>>> import numpy as np
>>> np.set_printoptions(suppress=True, linewidth=160)
>>> tidy = lambda a: np.round(a, 2) + 0
>>> rng = np.random.default_rng(91266)
>>> idx = rng.integers(0, 2, 7)
>>> K = np.array([[3, 4, 2, 9, 6, 5, 5],
...     [3, 3, 4, 1, 6, 4, 3],
...     [8, 0, 4, 0, 1, 0, 6],
...     [1, 0, 6, 3, 8, 2, 4],
...     [1, 6, 6, 4, 0, 2, 5],
...     [4, 2, 6, 2, 0, 2, 4],
...     [7, 2, 3, 8, 5, 5, 8]]) * (idx[:, None] == idx)
>>> print(K)
[[3 4 0 9 0 5 5]
 [3 3 0 1 0 4 3]
 [0 0 4 0 1 0 0]
 [1 0 0 3 0 2 4]
 [0 0 6 0 0 0 0]
 [4 2 0 2 0 2 4]
 [7 2 0 8 0 5 8]]
>>> # 2 blocks once reordered
>>> other = K + rng.integers(-2, 3, (7, 1)) @ rng.integers(-2, 3, (1, 7))
>>> print(other)
[[ 2  5  0  9 -2  7  6]
 [ 5  1  0  1  4  0  1]
 [ 0  0  4  0  1  0  0]
 [ 0  1  0  3 -2  4  5]
 [ 1 -1  6  0  2 -2 -1]
 [ 3  3  0  2 -2  4  5]
 [ 8  1  0  8  2  3  7]]
>>> print(np.abs(other - K).sum(axis=1))
[ 7 14  0  7  7  7  7]
>>> other = np.array([[-3, 3], [-1, -3], [-5, -4], [-4, -4], [-5, -4], [-4, -5], [1, 2]])
>>> print(K @ other)
[[-64 -54]
 [-29 -18]
 [-25 -20]
 [-19 -11]
 [-30 -24]
 [-26  -4]
 [-67 -26]]
>>> other @ K
Traceback (most recent call last):
  File "<python-input-13>", line 1, in <module>
    other @ K
    ~~~~~~^~~
ValueError: matmul: Input operand 1 has a mismatch in its core dimension 0, with gufunc signature (n?,k),(k,m?)->(n?,m?) (size 7 is different from 2)
>>> print(np.einsum("ij,ij->i", K, K))
[156  44  17  30  36  44 206]
>>> print(np.einsum("ij->j", K))
[18 11 10 23  1 18 24]
>>> m1 = np.loadtxt("out8.csv", delimiter=",")
>>> print(m1)
[[ 1.  3.  0.  0.  0.  0.  0.  0.  0.]
 [ 3. -1.  3.  0.  0.  0.  0.  0.  0.]
 [ 0.  3.  0.  3.  0.  0.  0.  0.  0.]
 [ 0.  0.  3.  0.  3.  0.  0.  0.  0.]
 [ 0.  0.  0.  3.  0.  3.  0.  0.  0.]
 [ 0.  0.  0.  0.  3. -1.  3.  0.  0.]
 [ 0.  0.  0.  0.  0.  3.  0.  3.  0.]
 [ 0.  0.  0.  0.  0.  0.  3.  1.  3.]
 [ 0.  0.  0.  0.  0.  0.  0.  3. -1.]]
>>> # symmetric
>>> vals, evecs = np.linalg.eigh(m1)
>>> print(tidy(evecs.T @ evecs))
[[1. 0. 0. 0. 0. 0. 0. 0. 0.]
 [0. 1. 0. 0. 0. 0. 0. 0. 0.]
 [0. 0. 1. 0. 0. 0. 0. 0. 0.]
 [0. 0. 0. 1. 0. 0. 0. 0. 0.]
 [0. 0. 0. 0. 1. 0. 0. 0. 0.]
 [0. 0. 0. 0. 0. 1. 0. 0. 0.]
 [0. 0. 0. 0. 0. 0. 1. 0. 0.]
 [0. 0. 0. 0. 0. 0. 0. 1. 0.]
 [0. 0. 0. 0. 0. 0. 0. 0. 1.]]
>>> print(tidy(evecs @ np.diag(vals) @ evecs.T))
[[ 1.  3.  0.  0.  0.  0.  0.  0.  0.]
 [ 3. -1.  3.  0.  0.  0.  0.  0.  0.]
 [ 0.  3.  0.  3.  0.  0.  0.  0.  0.]
 [ 0.  0.  3.  0.  3.  0.  0.  0.  0.]
 [ 0.  0.  0.  3.  0.  3.  0.  0.  0.]
 [ 0.  0.  0.  0.  3. -1.  3.  0.  0.]
 [ 0.  0.  0.  0.  0.  3.  0.  3.  0.]
 [ 0.  0.  0.  0.  0.  0.  3.  1.  3.]
 [ 0.  0.  0.  0.  0.  0.  0.  3. -1.]]
>>> print(tidy(np.linalg.eigvalsh(m1 @ m1)))
[ 0.    3.16  4.53 12.4  13.34 23.86 25.31 31.17 35.23]
>>> print(tidy(evecs.T @ m1 @ evecs))
[[-5.94  0.    0.    0.    0.    0.    0.    0.    0.  ]
 [ 0.   -5.03  0.    0.    0.    0.    0.    0.    0.  ]
 [ 0.    0.   -3.65  0.    0.    0.    0.    0.    0.  ]
 [ 0.    0.    0.   -2.13  0.    0.    0.    0.    0.  ]
 [ 0.    0.    0.    0.   -0.02  0.    0.    0.    0.  ]
 [ 0.    0.    0.    0.    0.    1.78  0.    0.    0.  ]
 [ 0.    0.    0.    0.    0.    0.    3.52  0.    0.  ]
 [ 0.    0.    0.    0.    0.    0.    0.    4.88  0.  ]
 [ 0.    0.    0.    0.    0.    0.    0.    0.    5.58]]
>>> print(tidy(vals.sum()), np.trace(m1))
-1.0 -1.0
>>> print(np.abs(evecs[:, -1]).round(6).argmax())
4
>>> print(tidy(np.linalg.svd(m1, compute_uv=False)))
[5.94 5.58 5.03 4.88 3.65 3.52 2.13 1.78 0.02]
